In [1]: import numpy as np

In [2]: np.set_printoptions(precision=2, suppress=True, linewidth=160)

In [3]: W0 = np.load("a.npy")

In [4]: W0
Out[4]: 
array([[ 0.04, -0.04, -0.19],
       [-0.04,  0.04,  0.19],
       [-0.19,  0.19,  0.93]])

In [5]: hat = np.triu(np.array([[-1, 1, -5], [2, -1, -3], [-2, 2, -4]]), 1) + np.eye(3)

In [6]: B = hat @ W0 @ np.linalg.inv(hat)

In [7]: hat @ W0 - W0 @ hat
Out[7]: 
array([[ 0.89, -0.93, -4.37],
       [ 0.56, -0.52, -2.85],
       [ 0.  ,  0.19, -0.37]])

In [8]: np.linalg.matrix_rank(B)
Out[8]: np.int64(1)

In [9]: np.trace(B), np.trace(W0)
Out[9]: (np.float64(1.0), np.float64(1.0))

In [10]: E = np.load("mat.npy")

In [11]: E
Out[11]: 
array([[0.5, 0. , 0. , 0.5],
       [0.5, 0.5, 0. , 0. ],
       [0. , 0. , 0.5, 0.5],
       [0. , 0. , 0. , 1. ]])

In [12]: hat = np.triu(np.array([[-4, 5, 1, -5], [1, 1, 4, -4], [3, 3, -5, 0], [-5, 3, 1, 2]]), 1) + np.eye(4)

In [13]: B = hat @ E @ np.linalg.inv(hat)

In [14]: hat @ E - E @ hat
Out[14]: 
array([[ 2.5,  0. ,  0. , -2. ],
       [ 0. , -2.5, -0.5,  2.5],
       [ 0. ,  0. ,  0. ,  0. ],
       [ 0. ,  0. ,  0. ,  0. ]])

In [15]: round(float(np.linalg.det(B)), 2)
Out[15]: 0.12

In [16]: np.poly(B)
Out[16]: array([ 1.  , -2.5 ,  2.25, -0.87,  0.12])

In [17]: B
Out[17]: 
array([[  3. , -12.5,  47.5, -39. ],
       [  0.5,  -2. ,   9.5,  -7.5],
       [  0. ,   0. ,   0.5,   0.5],
       [  0. ,   0. ,   0. ,   1. ]])

In [18]: print(np.linalg.eigvals(B))
[0.5 0.5 0.5 1. ]

In [19]: np.kron(np.eye(2, dtype=int), B)
Out[19]: 
array([[  3. , -12.5,  47.5, -39. ,   0. ,  -0. ,   0. ,  -0. ],
       [  0.5,  -2. ,   9.5,  -7.5,   0. ,  -0. ,   0. ,  -0. ],
       [  0. ,   0. ,   0.5,   0.5,   0. ,   0. ,   0. ,   0. ],
       [  0. ,   0. ,   0. ,   1. ,   0. ,   0. ,   0. ,   0. ],
       [  0. ,  -0. ,   0. ,  -0. ,   3. , -12.5,  47.5, -39. ],
       [  0. ,  -0. ,   0. ,  -0. ,   0.5,  -2. ,   9.5,  -7.5],
       [  0. ,   0. ,   0. ,   0. ,   0. ,   0. ,   0.5,   0.5],
       [  0. ,   0. ,   0. ,   0. ,   0. ,   0. ,   0. ,   1. ]])
